>>> import numpy as np
>>> np.set_printoptions(precision=3, suppress=True, linewidth=140, floatmode="fixed")
>>> def rd(a):
...     return np.round(a, 3) + 0
... 
>>> M = np.array([[2, -1, 3, 2], [3, 1, 4, 1], [3, 1, 4, 1]])
>>> Uu, sigma, VT = np.linalg.svd(M)
>>> print(np.argmax(sigma[:-1] / (sigma[1:] + 1e-6)) + 1)
2
>>> print(rd(sigma))
[8.267 1.913 0.000]
>>> M2 = Uu[:, :2] @ np.diag(sigma[:2]) @ VT[:2]
>>> print(rd(np.linalg.norm(M - M2) / np.linalg.norm(M)))
0.0
>>> print(rd(np.abs(M - M2).max()))
0.0
>>> print(np.linalg.matrix_rank(M, rtol=0.05))
2
>>> print(rd(np.linalg.norm(M - M2, 2)), rd(sigma[2]))
0.0 0.0
>>> r = np.linalg.matrix_rank(M)
>>> print(r)
2
>>> ns = np.linalg.svd(M)[2][r:].T
>>> print([int(np.linalg.matrix_rank(M[:, :j + 1])) for j in range(4)])
[1, 2, 2, 2]
>>> print(np.linalg.matrix_rank(M.T @ M), np.linalg.matrix_rank(M @ M.T))
2 2
>>> print(rd(ns @ ns.T))
[[ 0.664 -0.152 -0.440 -0.080]
 [-0.152  0.336 -0.080  0.440]
 [-0.440 -0.080  0.400 -0.200]
 [-0.080  0.440 -0.200  0.600]]
>>> print([int(np.linalg.matrix_rank(M[:i])) for i in range(1, len(M) + 1)])
[1, 2, 2]
>>> print(rd(np.linalg.norm(M[2] - M[1])))
0.0
>>> print(rd(np.linalg.norm(M[2], 1)), rd(np.linalg.norm(M[2], np.inf)))
9.0 4.0
>>> print(rd(np.linalg.norm(M, axis=0)))
[4.690 1.732 6.403 2.449]
>>> print(np.linalg.norm(M, axis=1).argmax())
1
>>> print(rd(np.linalg.norm(M, axis=1)))
[4.243 5.196 5.196]
>>> print(rd(np.linalg.norm(M) ** 2 / np.linalg.norm(M, 2) ** 2))
1.054
>>> print(rd(np.linalg.norm(M, 1)), rd(np.linalg.norm(M, np.inf)))
11.0 9.0
>>> x = np.array([-1, 0, 0, -3])
>>> a = np.maximum(M @ x, 0)
>>> print(M.T @ a)
[0 0 0 0]
>>> print(rd(np.tanh(M @ x)))
[-1.000 -1.000 -1.000]
>>> print(a)
[0 0 0]
>>> print(np.flatnonzero(a > 1e-9))
[]
>>> print(np.maximum(M @ (3 * x), 0))
[0 0 0]
>>> print(M * (a > 1e-9)[:, None])
[[0 0 0 0]
 [0 0 0 0]
 [0 0 0 0]]
>>> rng = np.random.default_rng(15)
>>> M2 = M + rng.integers(-2, 3, (3, 2)) @ rng.integers(-2, 3, (2, 4))
>>> print(M2)
[[ 2 -7  5  3]
 [ 6 -5  8  3]
 [ 2  5  2  0]]
>>> print(np.abs(M2 - M).sum(axis=1))
[ 9 15  8]
>>> print(rd(np.linalg.svd(M2 - M, compute_uv=False)))
[11.069  2.340  0.000]
>>> print(np.linalg.matrix_rank(M2 - M, tol=1e-8))
2
>>> A = np.abs(np.array([[2, -4, -5, -5], [-4, 0, 5, -1], [5, 1, -2, 3], [2, -1, 5, -3]])) + np.eye(4)
>>> A = A / A.sum(axis=1, keepdims=True)
>>> print(rd(A))
[[0.176 0.235 0.294 0.294]
 [0.364 0.091 0.455 0.091]
 [0.417 0.083 0.250 0.250]
 [0.167 0.083 0.417 0.333]]
>>> Uu, sigma = np.linalg.svd(A)
Traceback (most recent call last):
  File "<python-input-43>", line 1, in <module>
    Uu, sigma = np.linalg.svd(A)
    ^^^^^^^^^
ValueError: too many values to unpack (expected 2)
>>> Uu, sigma, VT = np.linalg.svd(A, full_matrices=False)
>>> print((sigma > 1e-8).sum())
4
>>> print(rd(np.abs(VT[0])))
[0.537 0.227 0.676 0.452]
>>> print(rd(Uu.T @ Uu))
[[1.000 0.000 0.000 0.000]
 [0.000 1.000 0.000 0.000]
 [0.000 0.000 1.000 0.000]
 [0.000 0.000 0.000 1.000]]
>>> print(rd(np.poly(A)))
[ 1.000 -0.851 -0.151 -0.005  0.007]
>>> print(rd(np.kron(np.eye(2, dtype=int), A)))
[[0.176 0.235 0.294 0.294 0.000 0.000 0.000 0.000]
 [0.364 0.091 0.455 0.091 0.000 0.000 0.000 0.000]
 [0.417 0.083 0.250 0.250 0.000 0.000 0.000 0.000]
 [0.167 0.083 0.417 0.333 0.000 0.000 0.000 0.000]
 [0.000 0.000 0.000 0.000 0.176 0.235 0.294 0.294]
 [0.000 0.000 0.000 0.000 0.364 0.091 0.455 0.091]
 [0.000 0.000 0.000 0.000 0.417 0.083 0.250 0.250]
 [0.000 0.000 0.000 0.000 0.167 0.083 0.417 0.333]]
>>> print(rd(np.einsum("ii->", A)))
0.851
>>> print(rd(np.linalg.eigvals(A)))
[ 1.000+0.000j  0.152+0.000j -0.151+0.145j -0.151-0.145j]
>>> print(rd(np.linalg.eigvals(A).sum().real))
0.851
>>> print(rd(np.linalg.det(A.T)))
0.007
>>> F = np.array([[2, 7, 4],
...     [0, 0, 0],
...     [1, 5, 2],
...     [2, 3, 3],
...     [3, 5, 5],
...     [1, 2, 2],
...     [1, 5, 2],
...     [0, 0, 0],
...     [1, 2, 2],
...     [0, 0, 0],
...     [0, 0, 0],
...     [0, 0, 0],
...     [0, 0, 0]])
>>> print(F)
[[2 7 4]
 [0 0 0]
 [1 5 2]
 [2 3 3]
 [3 5 5]
 [1 2 2]
 [1 5 2]
 [0 0 0]
 [1 2 2]
 [0 0 0]
 [0 0 0]
 [0 0 0]
 [0 0 0]]
>>> cov = np.cov(F, rowvar=False)
>>> print(np.argwhere(np.triu(np.abs(np.corrcoef(F.T)) > 0.8, 1)))
[[0 1]
 [0 2]
 [1 2]]
>>> print(rd(F.std(axis=0)))
[0.948 2.423 1.646]
>>> print(rd(np.corrcoef(F[:, 2], F[:, 1])[0, 1]))
0.875
>>> print(np.median(F, axis=0))
[1.000 2.000 2.000]
>>> print(rd(np.polyfit(F[:, 2], F[:, 1], 1)))
[1.288 0.249]
>>> print(np.argsort(-F.std(axis=0).round(6), kind="stable"))
[1 2 0]
>>> Q, V = np.linalg.qr(A[:, :3])[0], np.linalg.qr(A[:, 3:])[0]
>>> sigma = np.linalg.svd(Q.T @ V, compute_uv=False)
>>> print(rd(np.linalg.norm(Q @ Q.T - V @ V.T, 2)))
1.0
>>> print(rd(sigma))
[0.916]
>>> C = F[[0, 5]].astype(float)
>>> for _ in range(5):
...     lab = np.linalg.norm(F[:, None] - C, axis=-1).argmin(axis=1)
...     C = np.array([F[lab == j].mean(axis=0) for j in range(2)])
... 
>>> print(lab)
[0 1 0 0 0 1 0 1 1 1 1 1 1]
>>> print(np.bincount(lab))
[5 8]
>>> print(np.abs(C[1] - C[0]).argmax())
1
>>> print(C)
[[1.800 5.000 3.200]
 [0.250 0.500 0.500]]
